% ipython --no-banner

In [1]: import numpy as np

In [2]: np.set_printoptions(precision=3, suppress=True, linewidth=120, floatmode="fixed")

In [3]: tidy = lambda a: np.round(a, 3) + 0

In [4]: data = np.array([[1, 2, 1, 2], [0, 6, 0, 6], [1, 2, 1, 2], [0, 6, 0, 6]])

In [5]: U, sv, Vh = np.linalg.svd(data)

In [6]: evecs = Vh[:(sv > 1e-8).sum()]

In [7]: rng = np.random.default_rng(80)

In [8]: x0 = data[3] + 4 * data[0] + rng.integers(2) * np.eye(4)[0]

In [9]: print(x0)
[ 5.000 14.000  4.000 14.000]

In [10]: print(np.allclose(evecs.T @ evecs @ x0, x0))
False

In [11]: print(tidy(np.diag(evecs.T @ evecs)))
[0.500 0.500 0.500 0.500]

In [12]: rank = np.linalg.matrix_rank(data)

In [13]: print(rank)
2

In [14]: ns = np.linalg.svd(data)[2][rank:].T

In [15]: print(np.linalg.matrix_rank(data.T @ data), np.linalg.matrix_rank(data @ data.T))
2 2

In [16]: print([int(np.linalg.matrix_rank(np.delete(data, i, axis=0))) for i in range(4)])
[2, 2, 2, 2]

In [17]: print([int(np.linalg.matrix_rank(data[:, :j + 1])) for j in range(4)])
[1, 2, 2, 2]

In [18]: print([int(np.linalg.matrix_rank(data[:i])) for i in range(1, len(data) + 1)])
[1, 2, 2, 2]

In [19]: print(tidy(ns @ ns.T))
[[ 0.500  0.000 -0.500  0.000]
 [ 0.000  0.500  0.000 -0.500]
 [-0.500  0.000  0.500  0.000]
 [ 0.000 -0.500  0.000  0.500]]

In [20]: K = np.load("arr.npy")

In [21]: print(K)
[[ 2.100  1.700  0.000 -0.800]
 [-0.200  0.900 -0.900  0.400]
 [ 0.000  1.400 -0.500  0.200]
 [ 0.700 -0.400 -0.500  1.200]
 [-0.100 -0.700  0.100  0.900]
 [-0.300  1.300 -1.500 -0.700]
 [ 1.000 -1.200  1.400  2.100]]

In [22]: x0 = np.array([-2, -5, -8, -3])

In [23]: target = K @ x0

In [24]: print(tidy(target))
[-10.300   1.900  -3.600   1.000   0.200   8.200 -13.500]

In [25]: try:
    ...:     np.linalg.solve(K, target)
    ...: except np.linalg.LinAlgError as e:
    ...:     print(repr(e))
    ...: 
LinAlgError('Last 2 dimensions of the array must be square')

In [26]: target = target + 0.05 * rng.normal(size=7)

In [27]: print(tidy(target))
[-10.321   1.871  -3.660   0.941   0.328   8.207 -13.494]

In [28]: beta, *_ = np.linalg.lstsq(K, target)

In [29]: print(tidy(K.T @ (target - K @ beta)))
[0.000 0.000 0.000 0.000]

In [30]: print(tidy(beta))
[-2.004 -5.029 -8.000 -3.012]

In [31]: print([round(float(np.linalg.norm(np.linalg.solve(K.T @ K + lam * np.eye(4), K.T @ target))), 2) for lam in (0, 1, 10, 100)])
[10.12, 6.59, 2.86, 0.5]

In [32]: out = np.c_[K[:, :2] @ np.array([[3, -6], [-8, -3]]), np.array([1, 1, 5, 2, 0, 5, 4])]

In [33]: print(tidy(out))
[[ -7.300 -17.700   1.000]
 [ -7.800  -1.500   1.000]
 [-11.200  -4.200   5.000]
 [  5.300  -3.000   2.000]
 [  5.300   2.700   0.000]
 [-11.300  -2.100   5.000]
 [ 12.600  -2.400   4.000]]

In [34]: print(tidy(np.linalg.lstsq(K, out[:, 0])[0]))
[ 3.000 -8.000  0.000  0.000]

In [35]: print(np.linalg.matrix_rank(out))
3

In [36]: t3 = np.stack([K, 2 * K, K[::-1]])

In [37]: print(tidy(np.linalg.norm(t3, axis=(1, 2))))
[ 5.385 10.770  5.385]

In [38]: print(np.linalg.matrix_rank(t3.reshape(3, -1)))
2

In [39]: P = K @ np.linalg.solve(K.T @ K, K.T)

In [40]: print(tidy(P @ K[:, 0]))
[ 2.100 -0.200  0.000  0.700 -0.100 -0.300  1.000]

In [41]: print(np.allclose(P @ P, P))
True

In [42]: u = np.array([-2, -3, 1])

In [43]: print(tidy(np.correlate(K[4], K[6], "full")))
[-0.210 -1.610 -0.650  2.770  0.440 -0.980  0.900]

In [44]: print(tidy(np.cross(K[4, :3], K[6, :3])))
[-0.860  0.240  0.820]

In [45]: u = np.array([0, 3]) + 0.5

In [46]: E = np.eye(2) - 2 * np.outer(u, u) / (u @ u)

In [47]: print(E)
[[ 0.960 -0.280]
 [-0.280 -0.960]]

In [48]: print(tidy(E.T @ E))
[[1.000 0.000]
 [0.000 1.000]]

In [49]: print(tidy(E[:, 0] @ E[:, 1]))
0.0

In [50]: print(tidy(np.linalg.norm(E, axis=0)))
[1.000 1.000]

In [51]: print([round(float(np.linalg.det(E[:i, :i])), 2) + 0 for i in range(1, 3)])
[0.96, -1.0]

In [52]: Q, R = np.linalg.qr(E)

In [53]: print(np.allclose(R.T @ R, E.T @ E))
True

In [54]: print(np.trace(Q @ Q.T))
2.0

In [55]: print(Q)
[[-0.960  0.280]
 [ 0.280  0.960]]

In [56]: feats = np.tril(np.array([[2, 8, 2, 7, 7],
    ...:     [1, 4, 4, 4, 0],
    ...:     [9, 1, 5, 5, 5],
    ...:     [0, 2, 3, 8, 9],
    ...:     [2, 0, 5, 4, 4]]), -1) + np.eye(5, dtype=int)

In [57]: print(feats)
[[1 0 0 0 0]
 [1 1 0 0 0]
 [9 1 1 0 0]
 [0 2 3 1 0]
 [2 0 5 4 1]]

In [58]: print(tidy(np.linalg.det(feats[::-1])))
1.0

In [59]: print(tidy(np.linalg.eigvals(feats)))
[1.000 1.000 1.000 1.000 1.000]

In [60]: print(np.einsum("ii->", feats))
5

In [61]: print(tidy(np.linalg.det(feats.T)))
1.0

In [62]: print(tidy(np.linalg.det(2 * feats)), tidy(np.linalg.det(feats)))
32.0 1.0

In [63]: print(np.poly(feats))
[  1.000  -5.000  10.000 -10.000   5.000  -1.000]

In [64]: U, sv, Vh = np.linalg.svd(feats, full_matrices=False)

In [65]: print(tidy(sv / sv[0]))
[1.000 0.659 0.234 0.049 0.001]

In [66]: print(tidy(np.sqrt((sv ** 2).sum())), tidy(np.linalg.norm(feats)))
12.083 12.083

In [67]: print(np.abs(U[:, 0]).round(6).argmax())
2

In [68]: print(tidy(np.abs(Vh[0])))
[0.901 0.130 0.362 0.197 0.045]

In [69]: print(tidy(Vh @ Vh.T))
[[1.000 0.000 0.000 0.000 0.000]
 [0.000 1.000 0.000 0.000 0.000]
 [0.000 0.000 1.000 0.000 0.000]
 [0.000 0.000 0.000 1.000 0.000]
 [0.000 0.000 0.000 0.000 1.000]]

In [70]: print(tidy(U.T @ U))
[[1.000 0.000 0.000 0.000 0.000]
 [0.000 1.000 0.000 0.000 0.000]
 [0.000 0.000 1.000 0.000 0.000]
 [0.000 0.000 0.000 1.000 0.000]
 [0.000 0.000 0.000 0.000 1.000]]

In [71]: print(tidy(sv))
[9.896 6.517 2.315 0.482 0.014]

In [72]: x0 = np.array([0, 2, 0, 2, 2])

In [73]: target = feats @ x0

In [74]: beta, lr = np.zeros(5), 1 / np.linalg.norm(feats, 2) ** 2

In [75]: for i in range(250):
    ...:     beta -= lr * feats.T @ (feats @ beta - target)
    ...:     if i % 50 == 0: print(i, round(np.linalg.norm(feats @ beta - target), 3))
    ...: 
0 5.591
50 1.187
100 1.051
150 0.933
200 0.829

In [76]: print(tidy(beta))
[0.009 1.301 0.721 1.451 0.465]

In [77]: Q = feats.astype(float).copy()

In [78]: for j in range(5):
    ...:     Q[:, j] -= Q[:, :j] @ (Q[:, :j].T @ Q[:, j])
    ...:     Q[:, j] /= np.linalg.norm(Q[:, j])
    ...: 

In [79]: print(tidy(Q.T @ Q))
[[1.000 0.000 0.000 0.000 0.000]
 [0.000 1.000 0.000 0.000 0.000]
 [0.000 0.000 1.000 0.000 0.000]
 [0.000 0.000 0.000 1.000 0.000]
 [0.000 0.000 0.000 0.000 1.000]]

In [80]: x0 = np.array([0, 0, 2, 3, 1])

In [81]: target = feats @ x0

In [82]: print(target)
[ 0  0  2  9 23]

In [83]: print(tidy(np.linalg.solve(feats, target + feats[:, 2])))
[0.000 0.000 3.000 3.000 1.000]

In [84]: J = np.loadtxt("case4.csv", delimiter=",")

In [85]: print(tidy(J))
[[ 0.211  0.375 -0.132 -0.423 -1.028  0.905  1.270 -0.361]
 [ 0.633  0.689 -0.309  0.752 -0.012  0.248  0.161  1.542]
 [-0.773 -0.462  0.891  0.355 -0.098  1.377 -0.484  0.357]
 [ 0.703 -1.013 -0.130  1.072  0.675  0.294  0.720 -0.502]
 [ 1.195  0.527 -0.127 -0.249  0.200  0.809 -1.049 -0.649]
 [-0.211 -0.936 -1.524 -0.482 -0.208  0.430 -0.367  0.402]
 [-0.984  0.970 -0.857  0.824  0.406  0.307 -0.012 -0.648]
 [ 0.141 -0.228 -0.062  1.004 -1.493 -0.451 -0.611 -0.333]]

In [86]: print(tidy(J.T @ J))
[[4.000 0.000 0.000 0.000 0.000 0.000 0.000 0.000]
 [0.000 4.000 0.000 0.000 0.000 0.000 0.000 0.000]
 [0.000 0.000 4.000 0.000 0.000 0.000 0.000 0.000]
 [0.000 0.000 0.000 4.000 0.000 0.000 0.000 0.000]
 [0.000 0.000 0.000 0.000 4.000 0.000 0.000 0.000]
 [0.000 0.000 0.000 0.000 0.000 4.000 0.000 0.000]
 [0.000 0.000 0.000 0.000 0.000 0.000 4.000 0.000]
 [0.000 0.000 0.000 0.000 0.000 0.000 0.000 4.000]]

In [87]: print(tidy(np.linalg.svd(J, compute_uv=False)))
[2.000 2.000 2.000 2.000 2.000 2.000 2.000 2.000]

In [88]: print(tidy(J[:, 2] @ J[:, 4]))
0.0

In [89]: lab = rng.permutation(4)

In [90]: out = K[:, lab] * rng.choice([-1, 1], 4)

In [91]: print(out)
[[-0.000  0.800 -2.100  1.700]
 [ 0.900 -0.400  0.200  0.900]
 [ 0.500 -0.200 -0.000  1.400]
 [ 0.500 -1.200 -0.700 -0.400]
 [-0.100 -0.900  0.100 -0.700]
 [ 1.500  0.700  0.300  1.300]
 [-1.400 -2.100 -1.000 -1.200]]

In [92]: U, _, Vh = np.linalg.svd(K.T @ out)

In [93]: print(tidy(np.linalg.lstsq(K, out)[0]))
[[ 0.000  0.000 -1.000  0.000]
 [ 0.000  0.000  0.000  1.000]
 [-1.000  0.000  0.000  0.000]
 [ 0.000 -1.000  0.000  0.000]]

In [94]: print(lab)
[2 3 0 1]

In [95]: mat = np.loadtxt("dump.csv", delimiter=",")

In [96]: print(mat)
[[ 61.000 -17.000  -1.000  21.000 -17.000   1.000  18.000 -17.000]
 [-17.000  21.000  21.000   3.000  -3.000  19.000 -26.000  -7.000]
 [ -1.000  21.000  68.000 -13.000  -5.000   3.000   7.000 -23.000]
 [ 21.000   3.000 -13.000  27.000 -13.000  20.000 -22.000   2.000]
 [-17.000  -3.000  -5.000 -13.000   9.000 -11.000   8.000   7.000]
 [  1.000  19.000   3.000  20.000 -11.000  43.000 -50.000 -36.000]
 [ 18.000 -26.000   7.000 -22.000   8.000 -50.000  67.000  26.000]
 [-17.000  -7.000 -23.000   2.000   7.000 -36.000  26.000  91.000]]

In [97]: print(np.linalg.lstsq(mat[:-1].T, mat[-1])[2])
4

In [98]: print(np.unique(mat.round(6), axis=0).shape)
(8, 8)

In [99]: print(tidy(np.trace(np.linalg.pinv(mat) @ mat)))
4.0

In [100]: print(tidy(mat @ np.linalg.pinv(mat) @ mat))
[[ 61.000 -17.000  -1.000  21.000 -17.000   1.000  18.000 -17.000]
 [-17.000  21.000  21.000   3.000  -3.000  19.000 -26.000  -7.000]
 [ -1.000  21.000  68.000 -13.000  -5.000   3.000   7.000 -23.000]
 [ 21.000   3.000 -13.000  27.000 -13.000  20.000 -22.000   2.000]
 [-17.000  -3.000  -5.000 -13.000   9.000 -11.000   8.000   7.000]
 [  1.000  19.000   3.000  20.000 -11.000  43.000 -50.000 -36.000]
 [ 18.000 -26.000   7.000 -22.000   8.000 -50.000  67.000  26.000]
 [-17.000  -7.000 -23.000   2.000   7.000 -36.000  26.000  91.000]]

In [101]: out = mat / np.linalg.norm(mat, axis=1, keepdims=True)

In [102]: C2 = out @ out.T

In [103]: print((np.abs(C2) > 0.9).astype(int))
[[1 0 0 0 0 0 0 0]
 [0 1 0 0 0 0 0 0]
 [0 0 1 0 0 0 0 0]
 [0 0 0 1 0 0 0 0]
 [0 0 0 0 1 0 0 0]
 [0 0 0 0 0 1 1 0]
 [0 0 0 0 0 1 1 0]
 [0 0 0 0 0 0 0 1]]

In [104]: U, sv = np.linalg.svd(mat)
---------------------------------------------------------------------------
ValueError                                Traceback (most recent call last)
Cell In[104], line 1
----> 1 U, sv = np.linalg.svd(mat)

ValueError: too many values to unpack (expected 2)

In [105]: U, sv, Vh = np.linalg.svd(mat, full_matrices=False)

In [106]: print(tidy(np.cumsum(sv ** 2) / np.sum(sv ** 2)))
[0.568 0.775 0.949 1.000 1.000 1.000 1.000 1.000]

In [107]: print(tidy(U.T @ U))
[[1.000 0.000 0.000 0.000 0.000 0.000 0.000 0.000]
 [0.000 1.000 0.000 0.000 0.000 0.000 0.000 0.000]
 [0.000 0.000 1.000 0.000 0.000 0.000 0.000 0.000]
 [0.000 0.000 0.000 1.000 0.000 0.000 0.000 0.000]
 [0.000 0.000 0.000 0.000 1.000 0.000 0.000 0.000]
 [0.000 0.000 0.000 0.000 0.000 1.000 0.000 0.000]
 [0.000 0.000 0.000 0.000 0.000 0.000 1.000 0.000]
 [0.000 0.000 0.000 0.000 0.000 0.000 0.000 1.000]]

In [108]: print(tidy(U.T @ mat @ Vh.T))
[[157.488   0.000   0.000   0.000   0.000   0.000   0.000   0.000]
 [  0.000  94.940   0.000   0.000   0.000   0.000   0.000   0.000]
 [  0.000   0.000  87.162   0.000   0.000   0.000   0.000   0.000]
 [  0.000   0.000   0.000  47.410   0.000   0.000   0.000   0.000]
 [  0.000   0.000   0.000   0.000   0.000   0.000   0.000   0.000]
 [  0.000   0.000   0.000   0.000   0.000   0.000   0.000   0.000]
 [  0.000   0.000   0.000   0.000   0.000   0.000   0.000   0.000]
 [  0.000   0.000   0.000   0.000   0.000   0.000   0.000   0.000]]

In [109]: print(tidy(sv / sv[0]))
[1.000 0.603 0.553 0.301 0.000 0.000 0.000 0.000]

In [110]: print(tidy(sv))
[157.488  94.940  87.162  47.410   0.000   0.000   0.000   0.000]

In [111]: print(tidy(np.abs(Vh[0])))
[0.020 0.231 0.159 0.164 0.120 0.502 0.544 0.576]

In [112]: print(U.shape, sv.shape, Vh.shape)
(8, 8) (8,) (8, 8)

In [113]: x0 = np.array([-2, -2, -1, -2, -2, -2, 1, 2])

In [114]: h1 = np.maximum(mat @ x0, 0)

In [115]: print(mat * (h1 > 1e-9)[:, None])
[[  0.000  -0.000  -0.000   0.000  -0.000   0.000   0.000  -0.000]
 [ -0.000   0.000   0.000   0.000  -0.000   0.000  -0.000  -0.000]
 [ -0.000   0.000   0.000  -0.000  -0.000   0.000   0.000  -0.000]
 [  0.000   0.000  -0.000   0.000  -0.000   0.000  -0.000   0.000]
 [-17.000  -3.000  -5.000 -13.000   9.000 -11.000   8.000   7.000]
 [  0.000   0.000   0.000   0.000  -0.000   0.000  -0.000  -0.000]
 [ 18.000 -26.000   7.000 -22.000   8.000 -50.000  67.000  26.000]
 [-17.000  -7.000 -23.000   2.000   7.000 -36.000  26.000  91.000]]

In [116]: print(np.maximum(mat @ x0, 0) - np.maximum(-mat @ x0, 0))
[-113.000 -107.000 -117.000 -121.000   97.000 -269.000  256.000  333.000]

In [117]: print(mat.T @ h1)
[ -2702.000  -9278.000  -6352.000  -6227.000   5252.000 -25855.000  26586.000  37638.000]

In [118]: print(np.flatnonzero(h1 > 1e-9))
[4 6 7]

In [119]: print(np.maximum(mat @ (3 * x0), 0))
[  0.000   0.000   0.000   0.000 291.000   0.000 768.000 999.000]

In [120]: print(h1)
[  0.000   0.000   0.000   0.000  97.000   0.000 256.000 333.000]

In [121]: M = np.array([[3, 3, 3, 3, 3, 3, 3],
     ...:     [3, 6, 6, 6, 6, 6, 6],
     ...:     [3, 6, 9, 9, 9, 9, 9],
     ...:     [3, 6, 9, 12, 12, 12, 12],
     ...:     [3, 6, 9, 12, 15, 15, 15],
     ...:     [3, 6, 9, 12, 15, 18, 18],
     ...:     [3, 6, 9, 12, 15, 18, 21]])

In [122]: print(M)
[[ 3  3  3  3  3  3  3]
 [ 3  6  6  6  6  6  6]
 [ 3  6  9  9  9  9  9]
 [ 3  6  9 12 12 12 12]
 [ 3  6  9 12 15 15 15]
 [ 3  6  9 12 15 18 18]
 [ 3  6  9 12 15 18 21]]

In [123]: print(M @ M)
[[  63  117  162  198  225  243  252]
 [ 117  225  315  387  441  477  495]
 [ 162  315  450  558  639  693  720]
 [ 198  387  558  702  810  882  918]
 [ 225  441  639  810  945 1035 1080]
 [ 243  477  693  882 1035 1143 1197]
 [ 252  495  720  918 1080 1197 1260]]

In [124]: assert M == M.T
---------------------------------------------------------------------------
ValueError                                Traceback (most recent call last)
Cell In[124], line 1
----> 1 assert M == M.T

ValueError: The truth value of an array with more than one element is ambiguous. Use a.any() or a.all()

In [125]: print(tidy(np.linalg.det(M)))
2187.0

In [126]: print(np.trace(M))
84

In [127]: print(np.allclose(M, M.T))
True

In [128]: print(tidy(np.abs(np.linalg.eigvals(M)).max()))
68.642

In [129]: print(np.allclose(M @ M.T, M.T @ M))
True

In [130]: np.linalg.determinant(M)
---------------------------------------------------------------------------
AttributeError                            Traceback (most recent call last)
Cell In[130], line 1
----> 1 np.linalg.determinant(M)

AttributeError: module 'numpy.linalg' has no attribute 'determinant'
